$ python -q
>>> import numpy as np
>>> np.set_printoptions(precision=4, suppress=True, linewidth=100)
>>> F = np.loadtxt("a.csv", delimiter=",")
>>> F
array([[1., 0., 0., 0., 0., 0., 0.],
       [0., 2., 0., 0., 0., 0., 0.],
       [0., 0., 0., 0., 0., 0., 0.],
       [0., 0., 0., 6., 0., 0., 0.],
       [0., 0., 0., 0., 9., 0., 0.],
       [0., 0., 0., 0., 0., 5., 0.],
       [0., 0., 0., 0., 0., 0., 9.]])
>>> def softmax(z):
...     e = np.exp(z - z.max(axis=-1, keepdims=True))
...     return e / e.sum(axis=-1, keepdims=True)
... 
>>> softmax(F).sum(axis=1)
array([1., 1., 1., 1., 1., 1., 1.])
>>> softmax(F[2])
array([0.1429, 0.1429, 0.1429, 0.1429, 0.1429, 0.1429, 0.1429])
>>> att = F @ F.T / np.sqrt(7)
>>> softmax(att)[2] @ F
array([0.1429, 0.2857, 0.    , 0.8571, 1.2857, 0.7143, 1.2857])
>>> np.round(softmax(att), 4) + 0
array([[0.1956, 0.1341, 0.1341, 0.1341, 0.1341, 0.1341, 0.1341],
       [0.0949, 0.4305, 0.0949, 0.0949, 0.0949, 0.0949, 0.0949],
       [0.1429, 0.1429, 0.1429, 0.1429, 0.1429, 0.1429, 0.1429],
       [0.    , 0.    , 0.    , 1.    , 0.    , 0.    , 0.    ],
       [0.    , 0.    , 0.    , 0.    , 1.    , 0.    , 0.    ],
       [0.0001, 0.0001, 0.0001, 0.0001, 0.0001, 0.9995, 0.0001],
       [0.    , 0.    , 0.    , 0.    , 0.    , 0.    , 1.    ]])
>>> W1 = np.array([[0, -3], [3, -1], [3, 2], [1, 2], [-2, 3], [2, 2], [-3, 1]])
>>> b = np.array([2, 4])
>>> act = np.maximum(F @ W1 + b, 0)
>>> (act > 0).mean(axis=0)
array([0.7143, 1.    ])
>>> (act > 0).astype(int)
array([[1, 1],
       [1, 1],
       [1, 1],
       [1, 1],
       [0, 1],
       [1, 1],
       [0, 1]])
>>> W2 = np.array([[0, 1, -1], [3, 3, 3]])
>>> act @ W2
array([[ 3.,  5.,  1.],
       [ 6., 14., -2.],
       [12., 14., 10.],
       [48., 56., 40.],
       [93., 93., 93.],
       [42., 54., 30.],
       [39., 39., 39.]])
>>> W1 @ W2
array([[-9, -9, -9],
       [-3,  0, -6],
       [ 6,  9,  3],
       [ 6,  7,  5],
       [ 9,  7, 11],
       [ 6,  8,  4],
       [ 3,  0,  6]])
